In [1]: import numpy as np

In [2]: from numpy import linalg as LA

In [3]: np.set_printoptions(precision=1, suppress=True, linewidth=160, legacy="1.25")

In [4]: rd = lambda a: np.round(a, 1) + 0

In [5]: M2 = np.array([[0.4, 0.4], [-0.1, 1.5], [1.1, -0.3]])

In [6]: cent = np.array([[1.6, 1.3, 0.5, 0.0], [-0.6, 0.0, 0.3, -0.4]])

In [7]: A = M2 @ cent

In [8]: rd(A)
Out[8]: 
array([[ 0.4,  0.5,  0.3, -0.2],
       [-1.1, -0.1,  0.4, -0.6],
       [ 1.9,  1.4,  0.5,  0.1]])

In [9]: # null space of dimension 2

In [10]: U, sv, VT = LA.svd(A)

In [11]: rd(sv)
Out[11]: array([2.7, 1. , 0. ])

In [12]: M2 = U[:, :2] @ np.diag(sv[:2]) @ VT[:2]

In [13]: LA.matrix_rank(A, rtol=0.05)
Out[13]: 2

In [14]: [round(float(x), 1) for x in LA.svd(A, compute_uv=False)[:3]]
Out[14]: [2.7, 1.0, 0.0]

In [15]: w1 = np.array([[-3, 2, 3], [-3, 1, -1], [-2, -1, 1], [2, 3, 0]])

In [16]: b = np.array([1, 1, -3])

In [17]: act = np.maximum(A @ w1 + b, 0)

In [18]: (act > 0).astype(int)
Out[18]: 
array([[0, 1, 0],
       [1, 0, 0],
       [0, 1, 1]])

In [19]: rd(act)
Out[19]: 
array([[0. , 1.5, 0. ],
       [2.6, 0. , 0. ],
       [0. , 6.2, 1.9]])

In [20]: cent = np.array([[3, 3], [3, 1], [3, 3]])

In [21]: w1 @ cent
Out[21]: 
array([[  6,   2],
       [ -9, -11],
       [ -6,  -4],
       [ 15,   9]])

In [22]: rd(act @ cent)
Out[22]: 
array([[ 4.6,  1.5],
       [ 7.7,  7.7],
       [24.2, 11.8]])

In [23]: rd(np.trace(LA.pinv(A) @ A))
Out[23]: 2.0

In [24]: np.allclose(A[:-1].T @ LA.lstsq(A[:-1].T, A[-1])[0], A[-1])
Out[24]: True

In [25]: try:
    ...:     LA.inv(A)
    ...: except LA.LinAlgError as e:
    ...:     print(e)
    ...: 
Last 2 dimensions of the array must be square

In [26]: W0 = np.load("test1.npy")

In [27]: rd(W0)
Out[27]: 
array([[-0.9,  0.5,  0. ],
       [-0.5, -0.8,  0.2],
       [ 0.1,  0.2,  1. ]])

In [28]: M2 = LA.inv(W0)

In [29]: rd(LA.inv(M2))
Out[29]: 
array([[-0.9,  0.5,  0. ],
       [-0.5, -0.8,  0.2],
       [ 0.1,  0.2,  1. ]])

In [30]: np.allclose(M2, W0.T)
Out[30]: True

In [31]: rd(W0 @ M2)
Out[31]: 
array([[1., 0., 0.],
       [0., 1., 0.],
       [0., 0., 1.]])

In [32]: rd(LA.cond(W0))
Out[32]: 1.0

In [33]: rd(LA.slogdet(W0)[0])
Out[33]: 1.0

In [34]: E = np.load("x.npy")

In [35]: E
Out[35]: 
array([[-0.3,  1.3],
       [-0.8,  1.4]])

In [36]: rng = np.random.default_rng(777502)

In [37]: z = rng.permutation(2)

In [38]: z
Out[38]: array([1, 0])

In [39]: M2 = E[z][:, z]

In [40]: np.diag(M2)
Out[40]: array([ 1.4, -0.3])

In [41]: M2
Out[41]: 
array([[ 1.4, -0.8],
       [ 1.3, -0.3]])

In [42]: hat = np.triu(np.array([[1, 3], [3, 1]]), 1) + np.eye(2)

In [43]: M2 = hat @ E @ LA.inv(hat)

In [44]: LA.matrix_rank(M2)
Out[44]: 2

In [45]: rd(hat @ E - E @ hat)
Out[45]: 
array([[-2.4,  5.1],
       [ 0. ,  2.4]])

In [46]: rd(M2)
Out[46]: 
array([[-2.7, 13.6],
       [-0.8,  3.8]])

In [47]: rd(np.poly(M2))
Out[47]: array([ 1. , -1.1,  0.6])

In [48]: rd(LA.det(M2))
Out[48]: 0.6

In [49]: x = np.array([6, 4])

In [50]: target = E @ x

In [51]: rd(target)
Out[51]: array([3.4, 0.8])

In [52]: rd(LA.solve(E, E[:, 1]))
Out[52]: array([0., 1.])

In [53]: rd(LA.solve(E.T, E[1]))
Out[53]: array([0., 1.])

In [54]: feats = np.load("run4.npy")

In [55]: feats
Out[55]: 
array([[1, 0, 0],
       [0, 1, 0],
       [0, 0, 2]])

In [56]: x = np.array([2, 6, 2])

In [57]: target = feats @ x

In [58]: b, lr = np.zeros(3), 1 / LA.norm(feats, 2) ** 2

In [59]: for i in range(5):
    ...:     b -= lr * feats.T @ (feats @ b - target)
    ...:     if i % 1 == 0: print(i, round(LA.norm(feats @ b - target), 1))
    ...: 
0 4.7
1 3.6
2 2.7
3 2.0
4 1.5

In [60]: rd(LA.cond(feats))
Out[60]: 2.0

In [61]: rd(b)
Out[61]: array([1.5, 4.6, 2. ])

In [62]: mat = np.array([[-0.2, 0.0, 1.5, 1.6],
    ...:     [-0.5, 0.6, 0.5, -0.1],
    ...:     [0.7, -0.8, 0.1, 1.2],
    ...:     [0.1, 0.2, 1.6, 0.6]])

In [63]: np.trace(mat)
Out[63]: 1.1

In [64]: LA.determinant(mat)
Traceback (most recent call last):
  Cell In[64], line 1
    LA.determinant(mat)
AttributeError: module 'numpy.linalg' has no attribute 'determinant'


In [65]: np.allclose(mat, mat.T)
Out[65]: False

In [66]: rd(mat @ mat)
Out[66]: 
array([[ 1.2, -0.9,  2.4,  2.4],
       [ 0.1, -0.1, -0.6, -0.3],
       [ 0.4, -0.3,  2.6,  2. ],
       [ 1.1, -1. ,  1.4,  2.4]])

In [67]: rd((mat - mat.T) / 2)
Out[67]: 
array([[ 0. ,  0.2,  0.4,  0.8],
       [-0.2,  0. ,  0.6, -0.2],
       [-0.4, -0.6,  0. , -0.2],
       [-0.8,  0.2,  0.2,  0. ]])
